$ python -q
>>> import numpy as np
>>> np.set_printoptions(precision=2, suppress=True, linewidth=160, sign=" ")
>>> X = np.loadtxt("a.csv", delimiter=",")
>>> print(X)
[[ 0.76  0.06  0.43  0.01  0.19 -0.1   0.25 -0.12  0.33]
 [-0.14  0.07 -0.53  0.14  0.55 -0.29  0.46 -0.22  0.16]
 [-0.11 -0.05  0.08  0.21 -0.28 -0.63  0.15  0.61  0.24]
 [ 0.31  0.02 -0.24  0.43 -0.08 -0.43 -0.58 -0.32 -0.19]
 [ 0.06 -0.73  0.09  0.25 -0.17 -0.01  0.41 -0.17 -0.41]
 [ 0.23 -0.41 -0.41  0.25  0.04  0.44 -0.2   0.32  0.46]
 [ 0.37  0.26 -0.51 -0.26 -0.59  0.05  0.32 -0.02 -0.11]
 [ 0.08 -0.46 -0.14 -0.75  0.12 -0.35 -0.24 -0.03  0.07]
 [ 0.31  0.1  -0.1  -0.04  0.43  0.04 -0.02  0.57 -0.61]]
>>> # orthonormal columns
>>> W1 = np.array([[-1, -2, 2, 1],
...     [-1, -1, 0, 1],
...     [2, -1, 2, 2],
...     [-1, 2, 2, 2],
...     [0, -1, -2, 0],
...     [0, 0, 1, 2],
...     [-2, 2, -1, -1],
...     [-2, 1, -2, -2],
...     [0, -2, -1, -1]])
>>> b = np.array([0, 1, 0, 2])
>>> H = np.maximum(X @ W1 + b, 0)
>>> print((H > 0).mean(axis=0))
[ 0.33  0.78  0.44  0.78]
>>> print(np.linalg.matrix_rank(H))
4
>>> cent = np.array([[1, -2], [0, -1], [0, 2], [-2, 2]])
>>> print((H @ cent).round(6).argmax(axis=1))
[ 1  0  0  1  1  1  1  0  1]
>>> print(round(float(np.linalg.norm(X)), 2))
3.0
>>> print(X.mean(axis=0))
[ 0.21 -0.13 -0.15  0.03  0.02 -0.14  0.06  0.07 -0.01]
>>> print(np.count_nonzero(X))
81
>>> print(X.sum(axis=0))
[ 1.86 -1.14 -1.33  0.25  0.21 -1.29  0.56  0.62 -0.06]
>>> arr = np.loadtxt("m.csv", delimiter=",")
>>> print(arr)
[[ -2.  -1.   7.   3. -10.  -6.  -3.   1.]
 [ -4.  -3.   5.   1. -12.  -8.  -5.  -1.]
 [ -2.  -1.   7.   3. -10.  -6.  -3.   1.]
 [  5.   6.  14.  10.  -3.   1.   4.   8.]
 [  4.   5.  13.   9.  -4.   0.   3.   7.]
 [  0.   1.   9.   5.  -8.  -4.  -1.   3.]
 [  1.   2.  10.   6.  -7.  -3.   0.   4.]]
>>> # row 2 repeats row 0
>>> C2 = arr.T @ arr
>>> print(np.round(np.linalg.svd(arr, compute_uv=False) ** 2, 2) + 0)
[ 1430.38   496.62     0.       0.       0.       0.       0.  ]
>>> print(np.allclose(C2, C2.T))
True
>>> print(np.diag(C2))
[  66.   77.  669.  261.  482.  162.   69.  141.]
>>> print(C2)
[[  66.   68.   84.   76.   50.   58.   64.   72.]
 [  68.   77.  149.  113.   -4.   32.   59.   95.]
 [  84.  149.  669.  409. -436. -176.   19.  279.]
 [  76.  113.  409.  261. -220.  -72.   39.  187.]
 [  50.   -4. -436. -220.  482.  266.  104. -112.]
 [  58.   32. -176.  -72.  266.  162.   84.  -20.]
 [  64.   59.   19.   39.  104.   84.   69.   49.]
 [  72.   95.  279.  187. -112.  -20.   49.  141.]]
>>> E = np.loadtxt("sample17.csv", delimiter=",")
>>> print(E)
[[ 0.    0.    0.    0.    0.  ]
 [ 0.    0.09  0.06 -0.26 -0.09]
 [ 0.    0.06  0.05 -0.19 -0.06]
 [ 0.   -0.26 -0.19  0.78  0.26]
 [ 0.   -0.09 -0.06  0.26  0.09]]
>>> rng = np.random.default_rng(995007)
>>> lab = rng.permutation(5)
>>> print(lab)
[ 0  4  2  1  3]
>>> other = E[lab][:, lab]
>>> print(np.diag(other))
[ 0.    0.09  0.05  0.09  0.78]
>>> print(other)
[[ 0.    0.    0.    0.    0.  ]
 [ 0.    0.09 -0.06 -0.09  0.26]
 [ 0.   -0.06  0.05  0.06 -0.19]
 [ 0.   -0.09  0.06  0.09 -0.26]
 [ 0.    0.26 -0.19 -0.26  0.78]]
>>> print(np.allclose(other, E))
False
>>> print(np.round(np.trace(other), 2))
1.0
